>>> import numpy as np
>>> from numpy import linalg as LA
>>> np.set_printoptions(precision=2, suppress=True, linewidth=140, sign=" ")
>>> m1 = np.load("a.npy")
>>> m1
array([[ 0.,  0.,  0.],
       [ 0.,  0., -1.],
       [ 0., -1.,  0.]])
>>> # symmetric
>>> ev, evecs = LA.eigh(m1)
>>> x0 = np.array([2, -1, 0])
>>> LA.eigvalsh(m1[1:, 1:])
array([-1.,  1.])
>>> x0 @ m1 @ x0 / (x0 @ x0), ev[0], ev[-1]
(np.float64(0.0), np.float64(-1.0), np.float64(1.0))
>>> evecs * np.maximum(ev, 0) @ evecs.T
array([[ 0. ,  0. ,  0. ],
       [ 0. ,  0.5, -0.5],
       [ 0. , -0.5,  0.5]])
>>> (np.sign(evecs[:, -1].round(6)) == np.sign(evecs[0, -1].round(6))).astype(int)
array([ 1,  0,  0])
>>> X = np.loadtxt("case4.csv", delimiter=",")
>>> X
array([[ 0.31,  4.22,  0.78],
       [-0.4 ,  1.38,  3.62],
       [-1.17, -1.69,  6.69],
       [ 0.8 ,  6.2 , -1.2 ],
       [ 0.24,  3.98,  1.02],
       [ 0.83,  6.31, -1.31],
       [-0.87, -0.49,  5.49],
       [ 1.16,  7.66, -2.66],
       [ 1.58,  9.33, -4.33],
       [-1.83, -4.3 ,  9.3 ],
       [-1.14, -1.56,  6.56],
       [ 0.72,  5.88, -0.88],
       [ 0.07,  3.3 ,  1.7 ],
       [-0.69,  0.25,  4.75],
       [ 1.25,  8.01, -3.01],
       [-1.1 , -1.38,  6.38],
       [-0.56,  0.75,  4.25],
       [-0.3 ,  1.81,  3.19],
       [-1.96, -4.82,  9.82],
       [ 1.36,  8.43, -3.43]])
>>> # rank 2
>>> other = X / np.sqrt((X ** 2).mean(axis=1, keepdims=True))
>>> LA.matrix_rank(X - X.mean(axis=1, keepdims=True))
np.int64(2)
>>> LA.norm(other, axis=1)
array([ 1.73,  1.73,  1.73,  1.73,  1.73,  1.73,  1.73,  1.73,  1.73,  1.73,  1.73,  1.73,  1.73,  1.73,  1.73,  1.73,  1.73,  1.73,  1.73,
        1.73])
>>> other[18]
array([-0.3 , -0.75,  1.53])
>>> U, sig, VT = LA.svd(X)
>>> np.argmax(sig[:-1] / (sig[1:] + 1e-6)) + 1
np.int64(2)
>>> sig.round(2) + 0
array([ 26.95,  15.81,   0.  ])
>>> other = U[:, :2] @ np.diag(sig[:2]) @ VT[:2]
>>> round(float(LA.norm(X - other, 2)), 2), np.round(sig[2], 2)
(0.0, np.float64(0.0))
>>> LA.matrix_rank(X, rtol=0.05)
np.int64(2)
>>> round(float(np.abs(X - other).max()), 2)
0.0
>>> np.round(LA.norm(X - other) / LA.norm(X), 2)
np.float64(0.0)
>>> d = LA.norm(X[:, None] - X[None], axis=-1)
>>> np.flatnonzero(d[1] < d.mean() / 2)
array([  1,   6,  12,  13,  16,  17])
>>> def softmax(z):
...     e = np.exp(z - z.max(axis=-1, keepdims=True))
...     return e / e.sum(axis=-1, keepdims=True)
... 
>>> np.round(softmax(X[11] + 5), 2) + 0
array([ 0.01,  0.99,  0.  ])
>>> np.round(softmax(10 * X[11]), 2) + 0
array([ 0.,  1.,  0.])
>>> att = X @ X.T / np.sqrt(3)
>>> softmax(att)[11] @ X
array([ 1.57,  9.3 , -4.3 ])
>>> softmax(att).round(6).argmax(axis=1)
array([  8,  18,  18,   8,   8,   8,  18,   8,   8,  18,  18,   8,   8,  18,   8,  18,  18,  18,  18,   8])
>>> A = np.array([[0, 1, 1], [1, 0, 0], [1, 0, 0]])
>>> A
array([[ 0,  1,  1],
       [ 1,  0,  0],
       [ 1,  0,  0]])
>>> # rows 1 and 2 are equal
>>> U, sig, VT = LA.svd(A)
>>> np.argmax(sig[:-1] / (sig[1:] + 1e-6)) + 1
np.int64(2)
>>> sig.round(2) + 0
array([ 1.41,  1.41,  0.  ])
>>> other = U[:, :2] @ np.diag(sig[:2]) @ VT[:2]
>>> round(LA.norm(A - other) / LA.norm(A), 2)
np.float64(0.0)
>>> other.round(2) + 0
array([[ 0.,  1.,  1.],
       [ 1.,  0.,  0.],
       [ 1.,  0.,  0.]])
>>> round(float(np.abs(A - other).max()), 2)
0.0
>>> LA.matrix_rank(other)
np.int64(2)
>>> LA.matrix_rank(A, rtol=0.05)
np.int64(2)
>>> round(float(LA.norm(A - other, 2)), 2), round(sig[2], 2)
(0.0, np.float64(0.0))
>>> A.shape
(3, 3)
>>> A - A[0]
array([[ 0,  0,  0],
       [ 1, -1, -1],
       [ 1, -1, -1]])
>>> LA.matrix_rank(A)
np.int64(2)
>>> A.sum(axis=1)
array([ 2,  1,  1])
>>> np.round(LA.norm(A), 2)
np.float64(2.0)
>>> np.unravel_index(np.abs(A).argmax(), A.shape)
(np.int64(0), np.int64(1))
>>> ev, evecs = LA.eigh(A)
>>> x0 = np.array([-3, 0, -1])
>>> LA.eigvalsh(A[1:, 1:])
array([ 0.,  0.])
>>> (np.sign(evecs[:, -1].round(6)) == np.sign(evecs[0, -1].round(6))).astype(int)
array([ 1,  1,  1])
>>> x0 @ A @ x0
np.int64(6)
>>> A @ A
array([[ 2,  0,  0],
       [ 0,  1,  1],
       [ 0,  1,  1]])
>>> np.trace(A @ A @ A) // 6
np.int64(0)
>>> np.argwhere(np.triu(A))
array([[ 0,  1],
       [ 0,  2]])
>>> Lm = np.diag(A.sum(axis=1)) - A
>>> Lm
array([[ 2, -1, -1],
       [-1,  1,  0],
       [-1,  0,  1]])
>>> np.round(LA.eigvalsh(Lm), 2) + 0
array([ 0.,  1.,  3.])
>>> LA.matrix_rank(Lm)
np.int64(2)
>>> (LA.eigvalsh(Lm) < 1e-8).sum()
np.int64(1)
>>> W0 = np.loadtxt("arr.csv", delimiter=",")
>>> W0
array([[ 0.25, -0.37,  0.68],
       [-0.47, -0.1 , -0.74],
       [-1.58, -0.4 , -1.62],
       [-2.69, -0.23, -2.72],
       [-0.94,  0.32, -1.33],
       [-2.97, -0.92, -2.94],
       [ 3.38,  0.05,  3.75],
       [ 1.11, -0.01,  0.18],
       [ 1.18,  1.05,  1.43],
       [ 1.15, -0.4 ,  1.18],
       [-2.39, -0.18, -2.19],
       [ 1.26,  0.51,  1.33],
       [ 3.13,  0.32,  3.14],
       [-1.17, -0.18, -0.93],
       [-0.99, -0.42, -1.21],
       [-2.21, -0.62, -2.15],
       [ 1.43, -0.03,  1.58],
       [-4.65, -0.54, -4.43],
       [-1.01,  0.3 , -0.78],
       [-5.68,  0.36, -5.41],
       [-0.75, -0.32, -0.86],
       [ 0.43, -0.69,  1.62],
       [-2.69, -0.08, -2.29],
       [ 0.57, -0.27,  0.96],
       [-0.65, -0.38, -0.98]])
>>> Ac = (W0 - W0.mean(axis=0)) / W0.std(axis=0)
>>> Ac.std(axis=0)
array([ 1.,  1.,  1.])
>>> np.argwhere(np.abs(Ac) > 2)
array([[  6,   2],
       [  8,   1],
       [ 19,   0],
       [ 19,   2]])
>>> coef = LA.lstsq(np.delete(Ac, 2, axis=1), Ac[:, 2])[0]
>>> np.abs(coef).argmax()
np.int64(0)
